>>> import numpy as np
>>> import numpy.linalg as la
>>> np.set_printoptions(precision=3, suppress=True, linewidth=160)
>>> def tidy(a):
...     return np.round(a, 3) + 0
... 
>>> E = np.array([[0, 0, 0, 0], [0, 0, 0, 1], [0, 0, 0, 0], [0, 1, 0, 0]])
>>> vec = np.array([1, 0, 1, 3])
>>> a = np.maximum(E @ vec, 0)
>>> E * (a > 1e-9)[:, None]
array([[0, 0, 0, 0],
       [0, 0, 0, 1],
       [0, 0, 0, 0],
       [0, 0, 0, 0]])
>>> np.maximum(E @ (3 * vec), 0)
array([0, 9, 0, 0])
>>> print(a)
[0 3 0 0]
>>> tidy(np.tanh(E @ vec))
array([0.   , 0.995, 0.   , 0.   ])
>>> np.flatnonzero(a > 1e-9)
array([1])
>>> E - E[0]
array([[0, 0, 0, 0],
       [0, 0, 0, 1],
       [0, 0, 0, 0],
       [0, 1, 0, 0]])
>>> np.unravel_index(np.abs(E).argmax(), E.shape)
(np.int64(1), np.int64(3))
>>> E.shape
(4, 4)
>>> np.abs(E).max()
np.int64(1)
>>> la.matrix_rank(E)
np.int64(2)
>>> tidy(la.svd(E, compute_uv=False))
array([1., 1., 0., 0.])
>>> E[:, 4]
Traceback (most recent call last):
  File "<python-input-18>", line 1, in <module>
    E[:, 4]
    ~^^^^^^
IndexError: index 4 is out of bounds for axis 1 with size 4
>>> print(np.count_nonzero(E))
2
>>> other = np.array([[-0.7], [2.6], [-0.2]])
>>> cent = np.array([[0.1, -1.2, 1.1, 1.3]])
>>> J = other @ cent
>>> print(tidy(J))
[[-0.07  0.84 -0.77 -0.91]
 [ 0.26 -3.12  2.86  3.38]
 [-0.02  0.24 -0.22 -0.26]]
>>> tidy(la.norm(J, 2) / la.norm(J))
np.float64(1.0)
>>> np.argsort(-la.norm(J, axis=0).round(6), kind="stable")[:3]
array([3, 1, 2])
>>> other = J / np.sqrt((J ** 2).mean(axis=1, keepdims=True))
>>> la.matrix_rank(other) == la.matrix_rank(J)
np.True_
>>> print(tidy(J - J.mean(axis=1, keepdims=True)))
[[ 0.157  1.068 -0.542 -0.682]
 [-0.585 -3.965  2.015  2.535]
 [ 0.045  0.305 -0.155 -0.195]]
>>> tidy(la.norm(other, axis=1))
array([2., 2., 2.])
>>> X = np.loadtxt("dump.csv", delimiter=",")
>>> X
array([[ 0.,  0.,  1.,  0.],
       [ 0.,  0.,  0.,  2.],
       [-1.,  0.,  0.,  0.],
       [ 0.,  2.,  0.,  0.]])
>>> rng = np.random.default_rng(21)
>>> idx = rng.permutation(4)
>>> idx
array([0, 1, 3, 2])
>>> other = X[idx][:, idx]
>>> np.diag(other)
array([0., 0., 0., 0.])
>>> np.allclose(other, X)
False
>>> other
array([[ 0.,  0.,  0.,  1.],
       [ 0.,  0.,  2.,  0.],
       [ 0.,  2.,  0.,  0.],
       [-1.,  0.,  0.,  0.]])
>>> other = la.inv(X)
>>> tidy(la.slogdet(X)[0])
np.float64(-1.0)
>>> tidy(la.inv(other))
array([[ 0.,  0.,  1.,  0.],
       [ 0.,  0.,  0.,  2.],
       [-1.,  0.,  0.,  0.],
       [ 0.,  2.,  0.,  0.]])
>>> X @ other
array([[1., 0., 0., 0.],
       [0., 1., 0., 0.],
       [0., 0., 1., 0.],
       [0., 0., 0., 1.]])
>>> other
array([[-0. , -0. , -1. , -0. ],
       [ 0. ,  0. ,  0. ,  0.5],
       [ 1. ,  0. ,  0. ,  0. ],
       [ 0. ,  0.5,  0. ,  0. ]])
>>> tidy(la.det(X) * la.det(other))
np.float64(1.0)
>>> tidy(la.cond(X))
np.float64(2.0)
>>> print(tidy(la.norm(X, axis=0)))
[1. 2. 1. 2.]
>>> X.T @ X
array([[1., 0., 0., 0.],
       [0., 4., 0., 0.],
       [0., 0., 1., 0.],
       [0., 0., 0., 4.]])
>>> X[:, 3] @ X[:, 2]
np.float64(0.0)
>>> print(X @ X.T)
[[1. 0. 0. 0.]
 [0. 4. 0. 0.]
 [0. 0. 1. 0.]
 [0. 0. 0. 4.]]
>>> tidy(la.svd(X, compute_uv=False))
array([2., 2., 1., 1.])
>>> A = np.load("case11.npy")
>>> A
array([[ 1,  1, -1],
       [ 0,  1,  2],
       [ 0,  2,  1],
       [ 1,  4,  5]])
>>> O, vecs = la.qr(A[:, :2])[0], la.qr(A[:, 2:])[0]
>>> sig = la.svd(O.T @ vecs, compute_uv=False)
>>> tidy(np.degrees(np.arccos(sig.clip(0, 1))))
array([24.203])
>>> print((sig > 0.9).sum())
1
>>> print(tidy(sig))
[0.912]
>>> tidy(la.norm(O @ O.T - vecs @ vecs.T, 2))
np.float64(1.0)
>>> U, sig, Vt = la.svd(A, full_matrices=False)
>>> tidy(U.T @ A @ Vt.T)
array([[7.123, 0.   , 0.   ],
       [0.   , 1.933, 0.   ],
       [0.   , 0.   , 0.723]])
>>> print(U.shape, sig.shape, Vt.shape)
(4, 3) (3,) (3, 3)
>>> tidy(Vt @ Vt.T)
array([[1., 0., 0.],
       [0., 1., 0.],
       [0., 0., 1.]])
>>> tidy(np.abs(Vt[0]))
array([0.128, 0.633, 0.763])
>>> print(tidy(np.cumsum(sig ** 2) / np.sum(sig ** 2)))
[0.923 0.991 1.   ]
>>> feats = np.load("sample6.npy")
>>> tidy(feats)
array([[ 0.   ,  1.442,  1.177,  2.353],
       [-2.667, -0.823, -0.695,  0.852],
       [-0.762,  2.484, -1.17 , -0.938],
       [ 1.143, -0.265, -2.401,  1.364]])
>>> idx = rng.permutation(4)
>>> idx
array([0, 3, 1, 2])
>>> other = feats[idx][:, idx]
>>> tidy(np.trace(other))
np.float64(-0.63)
>>> other = np.array([[4, -1, -1]])
>>> mat = other.T @ other
>>> print(mat)
[[16 -4 -4]
 [-4  1  1]
 [-4  1  1]]
>>> evals, vecs = la.eigh(mat)
>>> vec = np.array([-4, -1, -2])
>>> print(vec @ mat @ vec)
169
>>> np.abs(mat).sum(axis=1).max(), np.abs(evals).max()
(np.int64(24), np.float64(18.0))
>>> np.abs(np.diag(la.qr(J)[1])) > 1e-9
array([ True, False, False])
>>> try:
...     la.inv(J)
... except la.LinAlgError as e:
...     print(repr(e))
... 
LinAlgError('Last 2 dimensions of the array must be square')
>>> tidy(np.trace(la.pinv(J) @ J))
np.float64(1.0)
>>> la.cond(mat) > 100
np.True_
>>> [round(float(x), 3) for x in la.svd(mat, compute_uv=False)[:3]]
[18.0, 0.0, 0.0]
>>> la.matrix_rank(mat, rtol=0.1)
np.int64(1)
>>> other = np.array([[0, 2, -1], [2, -1, 3], [-3, 0, 0]])
>>> la.matrix_rank(np.vstack([mat, other.T]))
np.int64(3)
>>> la.matrix_rank(mat @ other)
np.int64(1)
>>> print(other.T @ mat.T)
[[  4  -1  -1]
 [ 36  -9  -9]
 [-28   7   7]]
>>> print(np.vstack([mat, other.T]).shape)
(6, 3)
>>> np.einsum("ik,kj->ij", mat, other)
array([[  4,  36, -28],
       [ -1,  -9,   7],
       [ -1,  -9,   7]])
